In [1]: import numpy as np

In [2]: from numpy import linalg as LA

In [3]: np.set_printoptions(precision=2, suppress=True, linewidth=160)

In [4]: def rd(a):
   ...:     return np.round(a, 2) + 0
   ...: 

In [5]: m1 = np.load("arr.npy")

In [6]: m1
Out[6]: 
array([[ 0.42,  0.01, -7.51],
       [-0.25, -0.02,  3.45],
       [-0.85, -0.1 ,  1.68],
       [ 0.63,  0.22, -2.91],
       [-0.65, -0.14, -0.7 ],
       [-1.03, -0.16, -0.54],
       [-0.18,  0.29,  0.34],
       [-0.52, -0.09,  1.42],
       [ 0.96,  0.14, -1.27],
       [-0.68, -0.04,  3.2 ],
       [-0.37,  0.1 ,  4.83],
       [-0.65, -0.04,  2.34],
       [-0.81, -0.07,  4.7 ],
       [ 0.53, -0.1 ,  3.25],
       [ 0.1 , -0.06,  3.95],
       [ 0.35,  0.35, -1.89],
       [-1.05, -0.18,  4.86],
       [-1.12, -0.1 ,  4.75],
       [ 0.95,  0.05,  1.41],
       [-0.07,  0.24, -3.5 ],
       [-0.14,  0.19, -0.04],
       [-0.29,  0.27, -2.55],
       [ 0.51, -0.01, -1.69],
       [-0.59, -0.07,  2.09],
       [ 0.56, -0.09,  2.95],
       [-0.43, -0.19, -6.71],
       [-1.49,  0.05,  1.04],
       [-0.09, -0.12,  0.68],
       [-0.47,  0.04,  1.72],
       [ 0.28,  0.04,  4.36],
       [-0.96, -0.09,  1.31],
       [ 0.47, -0.09, -5.96],
       [-0.7 ,  0.21, -5.16],
       [ 0.13,  0.27, -7.47],
       [-1.01,  0.13, -2.99],
       [-0.76,  0.08,  3.81],
       [ 0.68, -0.1 ,  1.11],
       [ 0.56, -0.01, -1.24],
       [-0.03,  0.03, -3.7 ],
       [ 0.44,  0.12,  1.02],
       [ 0.58, -0.11, -3.24],
       [ 0.07, -0.15, -1.61],
       [ 1.15,  0.08,  5.15],
       [-0.39, -0.06, -3.32]])

In [7]: C = m1[[19, 18]].astype(float)

In [8]: for _ in range(4):
   ...:     lab = LA.norm(m1[:, None] - C, axis=-1).argmin(axis=1)
   ...:     C = np.array([m1[lab == j].mean(axis=0) for j in range(2)])
   ...: 

In [9]: lab
Out[9]: array([0, 1, 1, 0, 0, 1, 1, 1, 0, 1, 1, 1, 1, 1, 1, 0, 1, 1, 1, 0, 1, 0, 0, 1, 1, 0, 1, 1, 1, 1, 1, 0, 0, 0, 0, 1, 1, 0, 0, 1, 0, 0, 1, 0])

In [10]: np.abs(C[1] - C[0]).argmax()
Out[10]: np.int64(2)
